$ ipython --no-banner

In [1]: import numpy as np

In [2]: from numpy import linalg as LA

In [3]: np.set_printoptions(precision=1, suppress=True, linewidth=200)

In [4]: J = np.load("arr.npy")

In [5]: J
Out[5]: 
array([[ 2,  1,  0,  2],
       [ 5,  4,  2,  5],
       [ 5,  7,  5,  8],
       [ 7,  8,  7,  9],
       [ 7,  9,  8, 12],
       [ 7, 12,  9, 14],
       [ 7, 15, 11, 15],
       [ 7, 16, 14, 18],
       [10, 17, 16, 19],
       [11, 19, 19, 22],
       [14, 20, 19, 23],
       [17, 23, 20, 24],
       [18, 26, 20, 27],
       [21, 26, 23, 30],
       [21, 28, 25, 31],
       [22, 29, 25, 34],
       [22, 31, 28, 35],
       [23, 34, 28, 37],
       [26, 34, 29, 38],
       [27, 34, 31, 41],
       [27, 36, 33, 43],
       [28, 39, 36, 46],
       [28, 39, 36, 49],
       [31, 41, 38, 52],
       [34, 43, 39, 54],
       [34, 46, 40, 54],
       [34, 49, 40, 57],
       [35, 51, 41, 59],
       [38, 53, 42, 60],
       [41, 55, 43, 61],
       [43, 55, 44, 62],
       [44, 55, 45, 63],
       [44, 56, 48, 63],
       [46, 59, 48, 65],
       [46, 59, 48, 66],
       [48, 60, 49, 66],
       [48, 62, 49, 66],
       [50, 65, 50, 67],
       [53, 68, 53, 69],
       [54, 70, 53, 71]])

In [6]: idx = J[:, 1] > np.median(J[:, 1])

In [7]: r0 = J[idx].mean(axis=0) - J[~idx].mean(axis=0)

In [8]: np.argsort(-np.abs(r0).round(6), kind="stable")
Out[8]: array([3, 1, 2, 0])

In [9]: idx.astype(int)
Out[9]: array([0, 0, 0, 0, 0, 0, 0, 0, 0, 0, 0, 0, 0, 0, 0, 0, 0, 0, 0, 0, 1, 1, 1, 1, 1, 1, 1, 1, 1, 1, 1, 1, 1, 1, 1, 1, 1, 1, 1, 1])

In [10]: Xc = (J - J.mean(axis=0)) / J.std(axis=0)

In [11]: np.argwhere(np.abs(Xc) > 2)
Out[11]: array([], shape=(0, 2), dtype=int64)

In [12]: c = LA.lstsq(np.delete(Xc, 0, axis=1), Xc[:, 0])[0]

In [13]: print(np.abs(c).argmax())
0

In [14]: c.round(1) + 0
Out[14]: array([ 1. , -0.1,  0. ])

In [15]: dist = LA.norm(J[:, None] - J[None], axis=-1)

In [16]: (dist + 1e9 * np.eye(40)).round(6).argmin(axis=1)
Out[16]: array([ 1,  2,  3,  2,  3,  4,  5,  8,  7, 10,  9, 12, 11, 14, 13, 14, 15, 18, 17, 20, 19, 22, 21, 24, 25, 24, 27, 26, 27, 30, 31, 30, 31, 34, 33, 36, 35, 36, 39, 38])

In [17]: dist.shape
Out[17]: (40, 40)

In [18]: dist[:5, :5]
Out[18]: 
array([[ 0. ,  5.6, 10.3, 13.1, 15.9],
       [ 5.6,  0. ,  5.2,  7.8, 10.7],
       [10.3,  5.2,  0. ,  3.2,  5.7],
       [13.1,  7.8,  3.2,  0. ,  3.3],
       [15.9, 10.7,  5.7,  3.3,  0. ]])

In [19]: np.unravel_index(dist.round(6).argmax(), dist.shape)
Out[19]: (np.int64(0), np.int64(39))

In [20]: np.flatnonzero(dist[3] < dist.mean() / 2)
Out[20]: array([0, 1, 2, 3, 4, 5, 6, 7, 8])

In [21]: B = J / np.sqrt((J ** 2).mean(axis=1, keepdims=True))

In [22]: print(LA.matrix_rank(B) == LA.matrix_rank(J))
True

In [23]: LA.matrix_rank(J - J.mean(axis=1, keepdims=True))
Out[23]: np.int64(3)

In [24]: B[16]
Out[24]: array([0.7, 1.1, 1. , 1.2])

In [25]: LA.norm(B, axis=1)
Out[25]: array([2., 2., 2., 2., 2., 2., 2., 2., 2., 2., 2., 2., 2., 2., 2., 2., 2., 2., 2., 2., 2., 2., 2., 2., 2., 2., 2., 2., 2., 2., 2., 2., 2., 2., 2., 2., 2., 2., 2., 2.])

In [26]: W2 = J[[34, 2]].astype(float)

In [27]: for _ in range(6):
    ...:     idx = LA.norm(J[:, None] - W2, axis=-1).argmin(axis=1)
    ...:     W2 = np.array([J[idx == j].mean(axis=0) for j in range(2)])
    ...: 

In [28]: idx
Out[28]: array([1, 1, 1, 1, 1, 1, 1, 1, 1, 1, 1, 1, 1, 1, 1, 1, 1, 1, 1, 0, 0, 0, 0, 0, 0, 0, 0, 0, 0, 0, 0, 0, 0, 0, 0, 0, 0, 0, 0, 0])

In [29]: W2[1] - W2[0]
Out[29]: array([-26.4, -33.2, -26.9, -37.6])

In [30]: np.abs(W2[1] - W2[0]).argmax()
Out[30]: np.int64(3)

In [31]: W2
Out[31]: 
array([[39.7, 52.1, 43.1, 58.8],
       [13.3, 18.9, 16.2, 21.2]])

In [32]: W0 = np.load("w.npy")

In [33]: W0
Out[33]: 
array([[ -7.5,  -2.3,  -1.1,  -1.1,   8.1,  -5.2,   8.7,  -5.2],
       [ -4.1,   1.2,   2.4,  -2.1,   1.6,   2.5,   8. ,   0.2],
       [  0.1,   2.6,  -4.3,  -6.5,   0.1,  -0.2,  14.2,   7.9],
       [  0.9,  -0.3,  -4.1,   2.1,   5.6,   0.9,   0.4, -10.2],
       [ -0.6,  -2. ,   1.8,   4.4,   1.8,   0.3,  -8.1,  -7.3],
       [ -6.6,  -2.9,  -5.6,   0.1,  13. ,  -5.7,   9.8, -12.7],
       [  2.6,  -0.5,   3.1,   4.7,  -2. ,   3.4, -11.8,  -5. ],
       [  2.1,  -1.2,   2.6,   4.7,  -1.9,   1.3, -11.7,  -4.4],
       [  7.4,   1.7, -10.6,  -3.9,  -1.1,  -3.4,   4. ,   5.8],
       [ -2.1,  -5.2,   1.8,   4.9,   0.5,  -8.3, -14.1,  -3.4],
       [-11. ,  -4.3,   2.2,   0.9,   9.2,  -6.9,   4.8,  -8.1],
       [-12.6,  -3.2,  13.8,   4.5,   3.4,   1.6,  -3.3,  -7. ],
       [  5.7,   5. ,   2.5,  -1.4,  -7.1,  10.2,   1.4,   6.1],
       [ -0.3,  -1.1,   7. ,   0.7,  -8.3,  -2.1,  -9.7,  10.8],
       [  5.1,   1.2,  -1.9,   1. ,  -2.6,   2.6,  -4.2,  -0.2],
       [ -5.9,   0.1,   5.1,   3.5,   6.7,   6.9,   3.3, -13.7],
       [ -3.9,  -0.9,   3.4,  -2.1,  -1.1,  -2.4,   2.5,   5.4],
       [ -3.2,   0.2,  -2.7,  -2.4,   4.9,  -0.9,  10.1,  -2.3],
       [ -2.8,   0.4,  -0.6,   1.9,   6.9,   4.1,   5.1, -11.7],
       [ -4.9,   0.3,   9.2,   1.4,  -1.9,   5. ,  -0.9,   0.1],
       [ -7.2,  -1. ,   1.9,  -1.1,   5.8,  -1.5,   8.1,  -3.1],
       [  0.2,   2.7,  -5.2,  -1.7,   6.1,   5.1,  12.3,  -7.3],
       [ -0.7,   0.3,   9.7,   2.5,  -7.1,   4.9,  -9. ,   4.1],
       [ -7.5,   2. ,  16.5,   0. ,  -6.4,   9.8,   1.4,   6.2],
       [ -0.1,   2.3,  -5.1,  -0.1,   8.1,   6.1,  11.3, -11.9],
       [  3.1,  -0.5,  -7.4,   1.7,   5.9,  -0.9,   0.4, -10.1],
       [ -4.9,  -1.1,   7.9,   4.7,   2. ,   4.8,  -4.6,  -8.5],
       [  3.6,   4. ,  -0.7,  -1. ,  -1.2,   8.8,   5.3,  -1.5],
       [ 10.3,   2.6, -12.1,  -0.4,   2.2,   2.3,   2. ,  -5.1],
       [  3.5,   0.5,  -4.8,   0.9,   2.6,   1.6,   0.3,  -5.8],
       [  1.3,  -0.2,  -4.8,  -1.3,   2.1,  -2.9,   2.5,  -0.2],
       [  0.2,   3.3,   7.7,  -1.4,  -7. ,   8.3,   1.3,   7.5],
       [ -1.9,  -0.5,  -5.7,   1.5,  10.1,   0.7,   7. , -14.2],
       [  0.4,   0.4,  -2.7,   0.6,   3.9,   2.1,   3.1,  -6.4]])

In [34]: rng = np.random.default_rng(45)

In [35]: idx = rng.permutation(8)

In [36]: B = W0[:, idx] * rng.choice([-1, 1], 8)

In [37]: print(B)
[[  8.7  -1.1  -5.2   5.2  -7.5  -2.3  -1.1   8.1]
 [  8.    2.4   2.5  -0.2  -4.1   1.2  -2.1   1.6]
 [ 14.2  -4.3  -0.2  -7.9   0.1   2.6  -6.5   0.1]
 [  0.4  -4.1   0.9  10.2   0.9  -0.3   2.1   5.6]
 [ -8.1   1.8   0.3   7.3  -0.6  -2.    4.4   1.8]
 [  9.8  -5.6  -5.7  12.7  -6.6  -2.9   0.1  13. ]
 [-11.8   3.1   3.4   5.    2.6  -0.5   4.7  -2. ]
 [-11.7   2.6   1.3   4.4   2.1  -1.2   4.7  -1.9]
 [  4.  -10.6  -3.4  -5.8   7.4   1.7  -3.9  -1.1]
 [-14.1   1.8  -8.3   3.4  -2.1  -5.2   4.9   0.5]
 [  4.8   2.2  -6.9   8.1 -11.   -4.3   0.9   9.2]
 [ -3.3  13.8   1.6   7.  -12.6  -3.2   4.5   3.4]
 [  1.4   2.5  10.2  -6.1   5.7   5.   -1.4  -7.1]
 [ -9.7   7.   -2.1 -10.8  -0.3  -1.1   0.7  -8.3]
 [ -4.2  -1.9   2.6   0.2   5.1   1.2   1.   -2.6]
 [  3.3   5.1   6.9  13.7  -5.9   0.1   3.5   6.7]
 [  2.5   3.4  -2.4  -5.4  -3.9  -0.9  -2.1  -1.1]
 [ 10.1  -2.7  -0.9   2.3  -3.2   0.2  -2.4   4.9]
 [  5.1  -0.6   4.1  11.7  -2.8   0.4   1.9   6.9]
 [ -0.9   9.2   5.   -0.1  -4.9   0.3   1.4  -1.9]
 [  8.1   1.9  -1.5   3.1  -7.2  -1.   -1.1   5.8]
 [ 12.3  -5.2   5.1   7.3   0.2   2.7  -1.7   6.1]
 [ -9.    9.7   4.9  -4.1  -0.7   0.3   2.5  -7.1]
 [  1.4  16.5   9.8  -6.2  -7.5   2.    0.   -6.4]
 [ 11.3  -5.1   6.1  11.9  -0.1   2.3  -0.1   8.1]
 [  0.4  -7.4  -0.9  10.1   3.1  -0.5   1.7   5.9]
 [ -4.6   7.9   4.8   8.5  -4.9  -1.1   4.7   2. ]
 [  5.3  -0.7   8.8   1.5   3.6   4.   -1.   -1.2]
 [  2.  -12.1   2.3   5.1  10.3   2.6  -0.4   2.2]
 [  0.3  -4.8   1.6   5.8   3.5   0.5   0.9   2.6]
 [  2.5  -4.8  -2.9   0.2   1.3  -0.2  -1.3   2.1]
 [  1.3   7.7   8.3  -7.5   0.2   3.3  -1.4  -7. ]
 [  7.   -5.7   0.7  14.2  -1.9  -0.5   1.5  10.1]
 [  3.1  -2.7   2.1   6.4   0.4   0.4   0.6   3.9]]

In [38]: Uu, _, vt = LA.svd(W0.T @ B)

In [39]: idx
Out[39]: array([6, 2, 5, 7, 0, 1, 3, 4])
